$ python -q
>>> import numpy as np
>>> import numpy.linalg as la
>>> np.set_printoptions(precision=2, suppress=True, linewidth=120)
>>> J = np.array([[1, -3, 9, -27], [1, -2, 4, -8], [1, -1, 1, -1], [1, 0, 0, 0]])
>>> J
array([[  1,  -3,   9, -27],
       [  1,  -2,   4,  -8],
       [  1,  -1,   1,  -1],
       [  1,   0,   0,   0]])
>>> x = np.array([3, 3, 2, 0])
>>> J @ x
array([12,  5,  2,  3])
>>> np.sign((J @ x).round(6))
array([1, 1, 1, 1])
>>> J @ np.ones(4)
array([-20.,  -5.,   0.,   1.])
>>> np.einsum("ij,j->i", J, x)
array([12,  5,  2,  3])
>>> J @ np.eye(4)[2]
array([9., 4., 1., 0.])
>>> J @ (2 * x)
array([24, 10,  4,  6])
>>> arr = np.load("run6.npy")
>>> arr
array([[ 0, -2, -3],
       [ 0,  3, -1],
       [ 0,  0, -1]])
>>> rng = np.random.default_rng(484)
>>> z = rng.permutation(3)
>>> z
array([2, 1, 0])
>>> B = arr[z][:, z]
>>> np.trace(B)
np.int64(2)
>>> np.allclose(B, arr)
False
>>> np.round(la.det(B), 2), round(la.det(arr[z]), 2)
(np.float64(0.0), np.float64(0.0))
>>> B
array([[-1,  0,  0],
       [-1,  3,  0],
       [-3, -2,  0]])
>>> la.cond(B) > 100
np.True_
>>> [round(float(x), 2) for x in la.svd(B, compute_uv=False)[:3]]
[3.89, 2.97, 0.0]
>>> np.argsort(-la.norm(B, axis=0).round(6), kind="stable")[:3]
array([1, 0, 2])
>>> np.round(la.norm(B, 2) / la.norm(B), 2)
np.float64(0.79)
>>> [int(la.matrix_rank(la.matrix_power(arr, p))) for p in range(1, 4)]
[2, 2, 2]
>>> try:
...     la.inv(arr)
... except la.LinAlgError as e:
...     print("failed:", e)
... 
failed: Singular matrix
>>> np.prod(np.diag(arr)), round(la.det(arr), 2)
(np.int64(0), np.float64(0.0))
>>> arr @ arr
array([[ 0, -6,  5],
       [ 0,  9, -2],
       [ 0,  0,  1]])
>>> la.matrix_power(arr - np.diag(np.diag(arr)), 3)
array([[0, 0, 0],
       [0, 0, 0],
       [0, 0, 0]])
>>> m1 = np.load("x.npy")
>>> m1
array([[-3.,  2.,  2.,  3.],
       [ 0.,  5.,  1.,  4.],
       [ 0.,  2.,  1.,  1.],
       [ 0.,  6.,  5.,  7.]])
>>> la.matrix_power(m1, 4)
array([[   81.,  3598.,  1909.,  3396.],
       [    0.,  7087.,  3788.,  6737.],
       [    0.,  2374.,  1268.,  2258.],
       [    0., 11406.,  6088., 10838.]])
>>> np.sort(np.abs(la.eigvals(m1)))
array([ 1.24,  1.24,  3.  , 11.77])
>>> (m1 + m1.T) / 2
array([[-3. ,  1. ,  1. ,  1.5],
       [ 1. ,  5. ,  1.5,  5. ],
       [ 1. ,  1.5,  1. ,  3. ],
       [ 1.5,  5. ,  3. ,  7. ]])
>>> np.trace(m1)
np.float64(10.0)
>>> m1 @ m1
array([[ 9., 26., 13., 22.],
       [ 0., 51., 26., 49.],
       [ 0., 18.,  8., 16.],
       [ 0., 82., 46., 78.]])
>>> round(np.abs(la.eigvals(m1)).max(), 2)
np.float64(11.77)
>>> Q = m1.astype(float).copy()
>>> for j in range(4):
...     Q[:, j] -= Q[:, :j] @ (Q[:, :j].T @ Q[:, j])
...     Q[:, j] /= la.norm(Q[:, j])
... 
>>> np.round(Q.T @ Q, 2) + 0
array([[1., 0., 0., 0.],
       [0., 1., 0., 0.],
       [0., 0., 1., 0.],
       [0., 0., 0., 1.]])
>>> r0 = np.array([0, 1, 2, 1])
>>> B = m1 + np.outer(r0, np.eye(4)[2])
>>> la.matrix_rank(B - m1)
np.int64(1)
>>> la.matrix_rank(la.inv(B) - la.inv(m1), tol=1e-8)
np.int64(1)
>>> np.allclose(arr[:-1].T @ la.lstsq(arr[:-1].T, arr[-1])[0], arr[-1])
True
>>> try:
...     la.inv(arr)
... except la.LinAlgError as e:
...     print(repr(e))
... 
LinAlgError('Singular matrix')
>>> np.round(arr @ la.pinv(arr) @ arr, 2) + 0
array([[ 0., -2., -3.],
       [ 0.,  3., -1.],
       [ 0.,  0., -1.]])
>>> la.lstsq(arr[:-1].T, arr[-1])[2]
np.int32(2)
>>> F = np.loadtxt("m.csv", delimiter=",")
>>> F
array([[-2.38, -2.49,  0.01],
       [-3.86, -1.87, -1.86],
       [-3.94, -3.42, -0.24],
       [-2.06,  3.57,  0.22],
       [-1.34,  0.9 ,  0.65],
       [-1.28,  1.8 , -0.33],
       [ 0.46,  3.2 ,  0.69],
       [-5.95, -3.39, -2.29],
       [-1.48,  2.89,  1.03],
       [-4.51, -3.95, -1.12],
       [-5.55, -4.01, -1.23],
       [-0.97,  3.41, -1.43],
       [-3.47, -3.46, -1.2 ],
       [-4.88, -2.68, -1.27],
       [-1.88, -2.94, -2.41],
       [-2.58,  4.07, -1.4 ],
       [ 0.2 ,  1.6 , -0.64],
       [-5.81, -0.64, -2.56]])
>>> x = np.array([-3, -2, -1])
>>> rhs = F @ x
>>> la.solve(F.T @ F, F.T @ rhs)
array([-3., -2., -1.])
>>> np.round(la.pinv(F) @ F, 2) + 0
array([[1., 0., 0.],
       [0., 1., 0.],
       [0., 0., 1.]])
>>> try:
...     la.solve(F, rhs)
... except la.LinAlgError as e:
...     print(repr(e))
... 
LinAlgError('Last 2 dimensions of the array must be square')
>>> rhs = rhs + 0.05 * rng.normal(size=18)
>>> rhs
array([12.14, 17.18, 18.84, -1.26,  1.59,  0.52, -8.51, 26.9 , -2.39, 22.55, 25.92, -2.51, 18.6 , 21.31, 13.86,  0.94,
       -3.17, 21.27])
>>> b, *_ = la.lstsq(F, rhs)
>>> b.round()
array([-3., -2., -1.])
>>> b
array([-3.  , -2.01, -0.99])
>>> [round(float(la.norm(la.solve(F.T @ F + lam * np.eye(3), F.T @ rhs))), 2) for lam in (0, 1, 10, 100)]
[3.74, 3.73, 3.62, 2.81]
>>> np.round(F.T @ (rhs - F @ b), 2) + 0
array([0., 0., 0.])
>>> round(float(la.norm(rhs - F @ b)), 2)
0.15
>>> Xs = F - F.mean(axis=1)
Traceback (most recent call last):
  File "<python-input-65>", line 1, in <module>
    Xs = F - F.mean(axis=1)
         ~~^~~~~~~~~~~~~~~~
ValueError: operands could not be broadcast together with shapes (18,3) (18,) 
>>> Xs = F - F.mean(axis=0)
>>> Uu, sigma, Vt = la.svd(Xs, full_matrices=False)
>>> (np.sign(Uu[:, 0]) == np.sign(Uu[0, 0])).astype(int)
array([1, 1, 1, 0, 0, 0, 0, 1, 0, 1, 1, 0, 1, 1, 1, 0, 0, 1])
>>> sigma
array([14.25,  5.42,  3.35])
>>> np.abs(Vt[0]).argmax()
np.int64(1)
>>> round(float((sigma ** 2).sum() ** 2 / (sigma ** 4).sum()), 2)
1.41
>>> np.abs(Uu[:, 0]).argmax()
np.int64(6)
>>> np.abs(Vt[-1])
array([0.43, 0.06, 0.9 ])
>>> gram = np.cov(F, rowvar=False)
>>> np.argsort(-F.std(axis=0).round(6), kind="stable")
array([1, 0, 2])
>>> Q, V = la.qr(F[:, :1])[0], la.qr(F[:, 1:])[0]
>>> sigma = la.svd(Q.T @ V, compute_uv=False)
>>> round(float(la.norm(Q @ Q.T - V @ V.T, 2)), 2)
1.0
>>> Xs = (F - F.mean(axis=0)) / F.std(axis=0)
>>> np.argwhere(np.abs(Xs) > 2)
array([], shape=(0, 2), dtype=int64)
>>> Xs.std(axis=0)
array([1., 1., 1.])
>>> b = la.lstsq(np.delete(Xs, 1, axis=1), Xs[:, 1])[0]
>>> round(float(1 - np.var(Xs[:, 1] - np.delete(Xs, 1, axis=1) @ b)), 2)
0.51
>>> M = np.load("data.npy")
>>> M
array([[4, 1, 0, 0, 0, 0],
       [5, 0, 0, 0, 0, 0],
       [2, 5, 0, 0, 0, 0],
       [0, 0, 4, 1, 0, 0],
       [0, 0, 5, 0, 0, 0],
       [0, 0, 2, 5, 0, 0],
       [0, 0, 0, 0, 4, 1],
       [0, 0, 0, 0, 5, 0],
       [0, 0, 0, 0, 2, 5]])
>>> P = np.triu(np.array([[4, 0, 0, 9], [1, 3, 9, 6], [2, 1, 1, 4], [2, 5, 2, 1]]), 1) + np.eye(4)
>>> B = P @ J @ la.inv(P)
>>> B
array([[  10.,   -3.,   36., -243.],
       [  16.,  -11.,  112., -543.],
       [   5.,   -1.,   10.,  -80.],
       [   1.,    0.,    0.,   -9.]])
>>> np.trace(B), np.trace(J)
(np.float64(0.0), np.int64(0))
